% ipython --no-banner

In [1]: import numpy as np

In [2]: np.set_printoptions(precision=2, suppress=True, linewidth=100, floatmode="fixed")

In [3]: tidy = lambda a: np.round(a, 2) + 0

In [4]: A = np.arange(15).reshape(3, 5) + 3

In [5]: print(A)
[[ 3  4  5  6  7]
 [ 8  9 10 11 12]
 [13 14 15 16 17]]

In [6]: Uu, sigma, Vh = np.linalg.svd(A)

In [7]: V = Vh[:(sigma > 1e-8).sum()]

In [8]: rng = np.random.default_rng(718424)

In [9]: vec = A[0] + -3 * A[1] + rng.integers(2) * np.eye(5)[0]

In [10]: print(vec)
[-21.00 -23.00 -25.00 -27.00 -29.00]

In [11]: print(tidy(np.linalg.norm(vec - V.T @ V @ vec)))
0.0

In [12]: print(np.linalg.matrix_rank(np.vstack([A, vec])))
2

In [13]: print(tidy(np.diag(V.T @ V)))
[0.60 0.30 0.20 0.30 0.60]

In [14]: print(tidy(V.T @ V))
[[ 0.60  0.40  0.20  0.00 -0.20]
 [ 0.40  0.30  0.20  0.10  0.00]
 [ 0.20  0.20  0.20  0.20  0.20]
 [ 0.00  0.10  0.20  0.30  0.40]
 [-0.20  0.00  0.20  0.40  0.60]]

In [15]: mat = np.load("layer5.npy")

In [16]: print(mat)
[[ 0.00  4.00 -1.00]
 [ 4.00  0.00  0.00]
 [-1.00  0.00  0.00]]

In [17]: A2 = mat + rng.integers(-2, 3, (3, 2)) @ rng.integers(-2, 3, (2, 3))

In [18]: print(A2)
[[-2.00 12.00  1.00]
 [ 5.00 -6.00  0.00]
 [-1.00  4.00 -2.00]]

In [19]: print(np.abs(A2 - mat).sum(axis=1))
[12.00  7.00  6.00]

In [20]: print(tidy(np.linalg.svd(A2 - mat, compute_uv=False)))
[10.99  2.85  0.00]

In [21]: print(np.linalg.matrix_rank(A2 - mat, tol=1e-8))
2

In [22]: print(tidy(np.trace(np.linalg.pinv(mat) @ mat)))
2.0

In [23]: print(np.allclose(mat[:-1].T @ np.linalg.lstsq(mat[:-1].T, mat[-1])[0], mat[-1]))
True

In [24]: print(np.unique(mat.round(6), axis=0).shape)
(3, 3)

In [25]: vals, V = np.linalg.eigh(mat)

In [26]: print((vals > 1e-8).sum(), (vals < -1e-8).sum())
1 1

In [27]: print(vals.sum(), np.trace(mat))
0.0 0.0

In [28]: print(tidy(np.linalg.eigvalsh(mat @ mat)))
[ 0.00 17.00 17.00]

In [29]: print(tidy(V.T @ V))
[[1.00 0.00 0.00]
 [0.00 1.00 0.00]
 [0.00 0.00 1.00]]

In [30]: r = np.linalg.matrix_rank(mat)

In [31]: print(r)
2

In [32]: N = np.linalg.svd(mat)[2][r:].T

In [33]: print([int(np.linalg.matrix_rank(np.delete(mat, i, axis=0))) for i in range(3)])
[1, 2, 2]

In [34]: print([int(np.linalg.matrix_rank(mat[:, :j + 1])) for j in range(3)])
[1, 2, 2]

In [35]: print(np.allclose(mat @ N, 0))
True

In [36]: print(N[:, 0] / N[np.abs(N[:, 0]).round(6).argmax(), 0])
[0.00 0.25 1.00]

In [37]: print(np.linalg.matrix_rank(mat.T @ mat), np.linalg.matrix_rank(mat @ mat.T))
2 2

In [38]: print(tidy(N @ N.T))
[[0.00 0.00 0.00]
 [0.00 0.06 0.24]
 [0.00 0.24 0.94]]

In [39]: A2 = np.array([[7, 9], [8, 1]])

In [40]: feats = A2 + A2.T

In [41]: print(feats)
[[14 17]
 [17  2]]

In [42]: # symmetric, so the eigenvalues are real

In [43]: r0, r1 = feats[1], feats[0]

In [44]: print(r0 @ r0)
293

In [45]: print(r0 @ r1)
272

In [46]: pr = (r0 @ r1) / (r0 @ r0) * r0

In [47]: print(np.outer(r0, r1))
[[238 289]
 [ 28  34]]

In [48]: print(tidy(np.linalg.norm(r0 + r1) ** 2 + np.linalg.norm(r0 - r1) ** 2))
1556.0

In [49]: print(np.linalg.matrix_rank(np.outer(r0, r1)))
1

In [50]: cov = feats.T @ feats

In [51]: print(np.diag(cov))
[485 293]

In [52]: print(np.trace(cov), (feats ** 2).sum())
778 778

In [53]: print(np.allclose(cov, cov.T))
True

In [54]: A2 = np.array([[2, 0], [2, 1], [0, 0], [1, 1], [0, 0]])

In [55]: Z = np.array([[1, 0, 3, 0, 1], [2, 2, 0, 1, 1]])

In [56]: arr = A2 @ Z + 0.1 * rng.normal(size=(5, 5))

In [57]: print(tidy(arr))
[[ 1.90 -0.10  5.98  0.05  1.77]
 [ 3.90  1.90  5.87  1.05  3.08]
 [-0.09  0.10  0.29 -0.24  0.02]
 [ 3.15  1.82  2.92  0.95  2.04]
 [-0.07  0.02 -0.05 -0.06 -0.03]]

In [58]: vals, V = np.linalg.eig(feats)

In [59]: print(tidy(np.sort(np.linalg.eigvals(feats @ feats))))
[100.56 677.44]

In [60]: print(tidy(vals))
[ 26.03 -10.03]

In [61]: lab = rng.permutation(2)

In [62]: A2 = feats[:, lab] * rng.choice([-1, 1], 2)

In [63]: print(A2)
[[ 14 -17]
 [ 17  -2]]

In [64]: Uu, _, Vh = np.linalg.svd(feats.T @ A2)

In [65]: print(tidy(Uu @ Vh))
[[ 1.00  0.00]
 [ 0.00 -1.00]]

In [66]: print(tidy(np.linalg.det(2 * A2)), tidy(np.linalg.det(A2)))
1044.0 261.0

In [67]: print(tidy(np.linalg.det(A2[::-1])))
-261.0

In [68]: print(np.einsum("ij,ji->", A2, A2))
-378

In [69]: A2 = feats / np.sqrt((feats ** 2).mean(axis=1, keepdims=True))

In [70]: print(tidy(np.linalg.norm(A2, axis=1)))
[1.41 1.41]

In [71]: print(np.linalg.matrix_rank(A2) == np.linalg.matrix_rank(feats))
True

In [72]: print(np.linalg.matrix_rank(feats - feats.mean(axis=1, keepdims=True)))
1

In [73]: print(tidy(A2[1]))
[1.40 0.17]

In [74]: E = np.load("mat.npy")

In [75]: print(E)
[[1 0 0 0]
 [2 1 0 0]
 [1 1 1 0]
 [0 0 2 1]]

In [76]: print(np.linalg.matrix_power(E - np.diag(np.diag(E)), 4))
[[0 0 0 0]
 [0 0 0 0]
 [0 0 0 0]
 [0 0 0 0]]

In [77]: print(np.linalg.matrix_rank(E - E[0, 0] * np.eye(4)))
3

In [78]: print([int(np.linalg.matrix_rank(np.linalg.matrix_power(E, p))) for p in range(1, 5)])
[4, 4, 4, 4]

In [79]: hat = np.triu(np.array([[-6, 1, 1, 6], [3, -5, 8, 3], [-6, 5, -4, 8], [-1, -6, 2, 0]]), 1) + np.eye(4)

In [80]: A2 = hat @ E @ np.linalg.inv(hat)

In [81]: print(tidy(np.linalg.det(A2)))
1.0

In [82]: print(hat @ E - E @ hat)
[[  3.00   1.00  12.00   0.00]
 [  8.00   6.00   4.00 -12.00]
 [  0.00  -1.00   7.00  -9.00]
 [  0.00   0.00   0.00 -16.00]]

In [83]: print(np.linalg.matrix_rank(A2))
4

In [84]: print(np.trace(A2), np.trace(E))
4.0 4

In [85]: print(np.kron(np.eye(2, dtype=int), E))
[[1 0 0 0 0 0 0 0]
 [2 1 0 0 0 0 0 0]
 [1 1 1 0 0 0 0 0]
 [0 0 2 1 0 0 0 0]
 [0 0 0 0 1 0 0 0]
 [0 0 0 0 2 1 0 0]
 [0 0 0 0 1 1 1 0]
 [0 0 0 0 0 0 2 1]]

In [86]: print(np.einsum("ii->", E))
4

In [87]: print(tidy(np.linalg.det(E.T)))
1.0

In [88]: print(tidy(np.linalg.eigvals(E).sum().real))
4.0

In [89]: print(np.einsum("ij,ji->", E, E))
4

In [90]: Q, R = np.linalg.qr(E)

In [91]: print(Q.shape, R.shape)
(4, 4) (4, 4)

In [92]: print(tidy(Q))
[[-0.41  0.71 -0.16 -0.55]
 [-0.82  0.00  0.16  0.55]
 [-0.41 -0.71 -0.16 -0.55]
 [ 0.00  0.00 -0.96  0.28]]

In [93]: A2 = E + rng.integers(-2, 3, (4, 2)) @ rng.integers(-2, 3, (2, 4))

In [94]: print(A2)
[[-3  4  4  4]
 [-6  7  4  0]
 [ 5 -1  1  4]
 [-6  5  6  3]]

In [95]: print(np.linalg.matrix_rank(A2 - E, tol=1e-8))
2

In [96]: M = np.array([[2, 1, 0], [3, 3, 1], [0, 0, 1]])

In [97]: print(M)
[[2 1 0]
 [3 3 1]
 [0 0 1]]

In [98]: np.linalg.determinant(M)
AttributeError: module 'numpy.linalg' has no attribute 'determinant'


In [99]: print(np.allclose(M @ M.T, M.T @ M))
False

In [100]: M.inv()
AttributeError: 'numpy.ndarray' object has no attribute 'inv'


In [101]: print(np.allclose(M, M.T))
False

In [102]: def softmax(z):
     ...:     e = np.exp(z - z.max(axis=-1, keepdims=True))
     ...:     return e / e.sum(axis=-1, keepdims=True)
     ...: 

In [103]: print(tidy(softmax(M[2])))
[0.21 0.21 0.58]

In [104]: print(tidy(softmax(10 * M[2])))
[0.00 0.00 1.00]

In [105]: S = M @ M.T / np.sqrt(3)

In [106]: print(tidy(softmax(S + np.triu(np.full(S.shape, -np.inf), 1))))
[[1.00 0.00 0.00]
 [0.00 1.00 0.00]
 [0.22 0.39 0.39]]

In [107]: print(tidy(softmax(S)))
[[0.09 0.91 0.01]
 [0.00 1.00 0.00]
 [0.22 0.39 0.39]]

In [108]: print(softmax(S).round(6).argmax(axis=1))
[1 1 1]
